>>> import numpy as np
>>> np.set_printoptions(suppress=True, linewidth=120)
>>> def rd(a):
...     return np.round(a, 4) + 0
... 
>>> B = np.array([[3, 1, 2, 0, 2], [3, 1, 3, 1, 3], [2, 3, 1, 0, 2]])
>>> E = B.T @ B
>>> print(E)
[[22 12 17  3 19]
 [12 11  8  1 11]
 [17  8 14  3 15]
 [ 3  1  3  1  3]
 [19 11 15  3 17]]
>>> # rows and columns are dependent
>>> print(np.argsort(-np.linalg.norm(E, axis=0).round(6), kind="stable")[:3])
[0 4 2]
>>> print(np.linalg.cond(E) > 100)
True
>>> Q, _ = np.linalg.qr(np.array([[1.4, -1.0, -0.8], [-1.5, -1.3, 0.3], [0.9, -0.6, -0.3]]))
>>> w = np.array([2, 8, 2])
>>> K = Q @ np.diag(w) @ Q.T
>>> print(rd(K))
[[3.9782 2.5586 1.1872]
 [2.5586 5.3093 1.5355]
 [1.1872 1.5355 2.7124]]
>>> # equal to its transpose
>>> rng = np.random.default_rng(77754)
>>> z = rng.permutation(3)
>>> B = K[:, z] * rng.choice([-1, 1], 3)
>>> print(rd(B))
[[-1.1872 -2.5586 -3.9782]
 [-1.5355 -5.3093 -2.5586]
 [-2.7124 -1.5355 -1.1872]]
>>> Uu, _, VT = np.linalg.svd(K.T @ B)
>>> print(rd(np.linalg.lstsq(K, B)[0]))
[[ 0.  0. -1.]
 [ 0. -1.  0.]
 [-1.  0.  0.]]
>>> print(z)
[2 1 0]
>>> print(rd(Uu @ VT))
[[ 0.  0. -1.]
 [ 0. -1.  0.]
 [-1.  0.  0.]]
>>> P = np.triu(np.array([[7, -9, 4], [-6, 8, -4], [0, -6, -8]]), 1) + np.eye(3)
>>> B = P @ K @ np.linalg.inv(P)
>>> print(np.linalg.matrix_rank(B))
3
>>> print(np.trace(B), rd(np.trace(K)))
12.0 12.0
>>> x = np.ones(3)
>>> for _ in range(4):
...     x = K @ x
...     x /= np.linalg.norm(x)
...     print(round(x @ K @ x, 4))
... 
7.9676
7.998
7.9999
8.0
>>> print(rd(np.linalg.eigvalsh(K)[-1]))
8.0
>>> print(rd(np.poly(K)))
[  1. -12.  36. -32.]
>>> print(rd(np.einsum("ii->", K)))
12.0
>>> print(rd(np.linalg.eigvals(K).sum().real))
12.0
>>> print(rd(np.linalg.det(K[::-1])))
-32.0
>>> print(rd(np.linalg.det(2 * K)), rd(np.linalg.det(K)))
256.0 32.0
>>> print(rd(np.einsum("ij,ji->", K, K)))
72.0
>>> print(rd(np.kron(np.eye(2, dtype=int), K)))
[[3.9782 2.5586 1.1872 0.     0.     0.    ]
 [2.5586 5.3093 1.5355 0.     0.     0.    ]
 [1.1872 1.5355 2.7124 0.     0.     0.    ]
 [0.     0.     0.     3.9782 2.5586 1.1872]
 [0.     0.     0.     2.5586 5.3093 1.5355]
 [0.     0.     0.     1.1872 1.5355 2.7124]]
>>> print(rd(np.linalg.det(K.T)))
32.0
>>> B = np.linalg.inv(K)
>>> print(rd(np.linalg.det(K) * np.linalg.det(B)))
1.0
>>> print(rd(B))
[[ 0.3764 -0.1599 -0.0742]
 [-0.1599  0.2932 -0.096 ]
 [-0.0742 -0.096   0.4555]]
>>> print(rd(np.linalg.inv(B)))
[[3.9782 2.5586 1.1872]
 [2.5586 5.3093 1.5355]
 [1.1872 1.5355 2.7124]]
>>> print((np.abs(B) > 1e-9).astype(int))
[[1 1 1]
 [1 1 1]
 [1 1 1]]
>>> print(np.allclose(B, K.T))
False
>>> A = np.loadtxt("layer12.csv", delimiter=",")
>>> print(A)
[[ 0.  0.  4.]
 [ 0.  0. -5.]
 [ 4. -5.  0.]]
>>> # rows and columns are dependent
>>> print(np.allclose(A[:-1].T @ np.linalg.lstsq(A[:-1].T, A[-1])[0], A[-1]))
False
>>> print(np.linalg.lstsq(A[:-1].T, A[-1])[2])
1
>>> print(rd(np.trace(np.linalg.pinv(A) @ A)))
2.0
>>> print(np.abs(np.diag(np.linalg.qr(A)[1])) > 1e-9)
[ True False  True]
>>> J = np.loadtxt("a.csv", delimiter=",")
>>> print(J)
[[  5.8867  15.7732  -5.9471]
 [  3.4852  10.8678  -4.8016]
 [  1.5118   6.6171  -3.7974]
 [  0.9795   5.4089  -3.5056]
 [ -0.9954   0.0229  -2.0091]
 [ -1.0424  -0.7644  -1.5797]
 [ -1.0292  -0.8019  -1.5414]
 [ -1.0114  -0.8368  -1.4989]
 [ -0.7959  -0.8949  -1.1793]
 [ -0.5273  -0.711   -0.8691]
 [ -0.3796  -0.5575  -0.688 ]
 [ -0.184   -0.3063  -0.4012]
 [ -0.0356  -0.0679  -0.0981]
 [ -0.087    0.4398   1.7049]
 [ -0.4082   0.2859   2.4625]
 [ -0.5144   0.2175   2.6669]
 [ -0.6796   0.1015   2.9608]
 [ -1.3165  -0.4118   3.935 ]
 [ -1.5971  -0.6591   4.316 ]
 [ -1.6095  -0.6703   4.3325]
 [ -3.8035  -2.8179   6.8653]
 [ -5.6963  -4.8294   8.7474]
 [ -8.2903  -7.7107  11.113 ]
 [ -8.4058  -7.8415  11.2144]
 [-11.2493 -11.1087  13.634 ]
 [-13.4398 -13.6775  15.4198]]
>>> z = J[:, 2] > np.median(J[:, 2])
>>> f = J[z].mean(axis=0) - J[~z].mean(axis=0)
>>> print(z.astype(int))
[0 0 0 0 0 0 0 0 0 0 0 0 0 1 1 1 1 1 1 1 1 1 1 1 1 1]
>>> print(np.argsort(-np.abs(f).round(6), kind="stable"))
[2 1 0]
>>> print(((J - J.mean(axis=0)) @ f > 0).astype(int))
[0 0 0 0 0 0 0 0 0 0 0 0 0 0 0 0 0 1 1 1 1 1 1 1 1 1]
>>> x = np.array([0, 2, 2])
>>> h = np.maximum(J @ x, 0)
>>> print(J * (h > 1e-9)[:, None])
[[  5.8867  15.7732  -5.9471]
 [  3.4852  10.8678  -4.8016]
 [  1.5118   6.6171  -3.7974]
 [  0.9795   5.4089  -3.5056]
 [ -0.       0.      -0.    ]
 [ -0.      -0.      -0.    ]
 [ -0.      -0.      -0.    ]
 [ -0.      -0.      -0.    ]
 [ -0.      -0.      -0.    ]
 [ -0.      -0.      -0.    ]
 [ -0.      -0.      -0.    ]
 [ -0.      -0.      -0.    ]
 [ -0.      -0.      -0.    ]
 [ -0.087    0.4398   1.7049]
 [ -0.4082   0.2859   2.4625]
 [ -0.5144   0.2175   2.6669]
 [ -0.6796   0.1015   2.9608]
 [ -1.3165  -0.4118   3.935 ]
 [ -1.5971  -0.6591   4.316 ]
 [ -1.6095  -0.6703   4.3325]
 [ -3.8035  -2.8179   6.8653]
 [ -5.6963  -4.8294   8.7474]
 [ -8.2903  -7.7107  11.113 ]
 [ -8.4058  -7.8415  11.2144]
 [-11.2493 -11.1087  13.634 ]
 [-13.4398 -13.6775  15.4198]]
>>> print(rd(J.T @ h))
[-164.457   222.654   333.4855]
>>> m1 = np.load("sample1.npy")
>>> print(m1)
[[3 2 3]
 [3 3 2]
 [2 3 3]]
>>> x = np.array([0, 1, 3])
>>> rhs = m1 @ x
>>> print(rhs)
[11  9 12]
>>> print(rd(np.linalg.solve(m1.T, m1[1])))
[0. 1. 0.]
>>> theta = np.radians(90)
>>> Rm = np.eye(3)
>>> Rm[0, 0] = Rm[1, 1] = np.cos(theta)
>>> Rm[0, 1], Rm[1, 0] = -np.sin(theta), np.sin(theta)
>>> print(rd(Rm))
[[ 0. -1.  0.]
 [ 1.  0.  0.]
 [ 0.  0.  1.]]
>>> B = m1 @ Rm.T
>>> print(rd(np.linalg.svd(m1, compute_uv=False)), rd(np.linalg.svd(B, compute_uv=False)))
[8. 1. 1.] [8. 1. 1.]
>>> print(np.allclose(m1 @ m1.T, B @ B.T))
True
>>> B = np.array([[1, 1], [-1, 0], [2, -1]])
>>> print(np.linalg.matrix_rank(m1 @ B))
2
>>> print(B.T @ m1.T)
[[ 7  4  5]
 [ 0  1 -1]]
>>> print(np.einsum("ik,kj->ij", m1, B))
[[ 7  0]
 [ 4  1]
 [ 5 -1]]
>>> print(m1 @ B)
[[ 7  0]
 [ 4  1]
 [ 5 -1]]
>>> print(np.einsum("ij,ij->i", m1, m1))
[22 22 22]
>>> print(np.vstack([m1, B.T]).shape)
(5, 3)
>>> B = m1 / np.linalg.norm(m1, axis=1, keepdims=True)
>>> cov = B @ B.T
>>> print(np.argwhere(np.triu(np.abs(cov) > 0.95, 1)))
[[0 1]
 [0 2]
 [1 2]]
>>> f = np.array([0, 0, 0])
>>> B = m1 + np.outer(f, np.eye(3)[1])
>>> print(np.linalg.matrix_rank(np.linalg.inv(B) - np.linalg.inv(m1), tol=1e-8))
0
>>> print(rd(np.linalg.det(B) / np.linalg.det(m1)), rd(1 + np.linalg.solve(m1, f)[1]))
1.0 1.0
>>> print(np.linalg.matrix_rank(B - m1))
0
>>> W0 = np.array([[-7, -2, -1, 4, -4], [-1, -6, 7, 2, 6], [-9, -14, 13, 8, 8]])
>>> # looks like rank 2
>>> rank = np.linalg.matrix_rank(W0)
>>> print(rank)
2
>>> null = np.linalg.svd(W0)[2][rank:].T
>>> print([int(np.linalg.matrix_rank(np.delete(W0, i, axis=0))) for i in range(3)])
[2, 2, 2]
>>> print(np.allclose(W0 @ null, 0))
True
>>> print(null.shape)
(5, 3)
>>> B = W0 / np.sqrt((W0 ** 2).mean(axis=1, keepdims=True))
>>> print(rd(W0 - W0.mean(axis=1, keepdims=True)))
[[ -5.    0.    1.    6.   -2. ]
 [ -2.6  -7.6   5.4   0.4   4.4]
 [-10.2 -15.2  11.8   6.8   6.8]]
>>> print(rd(np.linalg.norm(B, axis=1)))
[2.2361 2.2361 2.2361]
>>> print(np.linalg.matrix_rank(B) == np.linalg.matrix_rank(W0))
True
>>> print(rd(B[1]))
[-0.1992 -1.1952  1.3944  0.3984  1.1952]
>>> print(np.linalg.matrix_rank(W0, rtol=0.1))
2
>>> print(np.argsort(-np.linalg.norm(W0, axis=0).round(6), kind="stable")[:3])
[1 2 0]
>>> B = W0 + rng.integers(-2, 3, (3, 2)) @ rng.integers(-2, 3, (2, 5))
>>> print(B)
[[-11   2  -1   2  -4]
 [ -5  -2   3  -1   4]
 [-13 -10   9   5   6]]
>>> print(np.abs(B - W0).sum(axis=1))
[10 17 17]
>>> print(np.linalg.matrix_rank(B - W0, tol=1e-8))
2
>>> W1 = np.array([[1, -1], [1, 2], [-1, -2], [1, -2], [1, 0]])
>>> c = np.array([-1, 0])
>>> act = np.maximum(W0 @ W1 + c, 0)
>>> print(act)
[[0 0]
 [0 0]
 [0 0]]
>>> print((act > 0).mean(axis=0))
[0. 0.]
>>> print((act > 0).astype(int))
[[0 0]
 [0 0]
 [0 0]]
>>> basis = np.array([[-1, 0], [-2, -2]])
>>> print(act @ basis)
[[0 0]
 [0 0]
 [0 0]]
>>> print((act @ basis).round(6).argmax(axis=1))
[0 0 0]
>>> f = np.array([0, 3, 2, 3])
>>> g = np.array([0, 1, 1, 3])
>>> data = np.outer(f, g)
>>> print(data)
[[0 0 0 0]
 [0 3 3 9]
 [0 2 2 6]
 [0 3 3 9]]
>>> z = rng.permutation(4)
>>> print(z)
[0 1 2 3]
>>> B = data[z][:, z]
>>> print(B)
[[0 0 0 0]
 [0 3 3 9]
 [0 2 2 6]
 [0 3 3 9]]
>>> print(np.allclose(B, data))
True
>>> print(np.trace(B))
14
>>> print(rd(np.sort(np.abs(np.linalg.eigvals(B)))))
[ 0.  0.  0. 14.]
>>> mat = np.load("w.npy")
>>> print(mat)
[[ 0  0  0  0]
 [ 0  0  0  0]
 [ 0  0  0  0]
 [-1 -4 -4  3]
 [ 0  0  0  0]
 [ 0  0  0  0]
 [-3  4 -5  5]
 [ 0  0  0  0]
 [ 0  0  0  0]
 [-3  2  2  1]
 [-3  3  3 -2]
 [ 0 -1 -1  3]
 [ 0  0  0  0]
 [-6  8 -1  0]
 [ 0 -1 -1  3]
 [-1 -4 -4  3]]
>>> # rows 0 and 1 are equal
>>> Q, Rm = np.linalg.qr(mat)
>>> print(rd(Rm))
[[-8.0623  8.3103 -1.7365  2.2326]
 [ 0.     -7.6117 -4.392   4.2768]
 [ 0.      0.     -7.12    5.1038]
 [ 0.      0.      0.      4.0836]]
>>> print(rd(abs(Rm[0, 0])), rd(np.linalg.norm(mat[:, 0])))
8.0623 8.0623
>>> print(Q.shape, Rm.shape)
(16, 4) (4, 4)
>>> print(rd(np.abs(np.diag(Rm))))
[8.0623 7.6117 7.12   4.0836]
>>> print(rd(Q.T @ Q))
[[1. 0. 0. 0.]
 [0. 1. 0. 0.]
 [0. 0. 1. 0.]
 [0. 0. 0. 1.]]
>>> Xs = (mat - mat.mean(axis=0)) / mat.std(axis=0)
>>> print(rd(Xs.std(axis=0)))
[1. 1. 1. 1.]
>>> c = np.linalg.lstsq(np.delete(Xs, 2, axis=1), Xs[:, 2])[0]
>>> print(np.abs(c).argmax())
2
>>> print(rd(c))
[ 0.176   0.1927 -0.7841]
>>> print(rd(1 - np.var(Xs[:, 2] - np.delete(Xs, 2, axis=1) @ c)))
0.7163
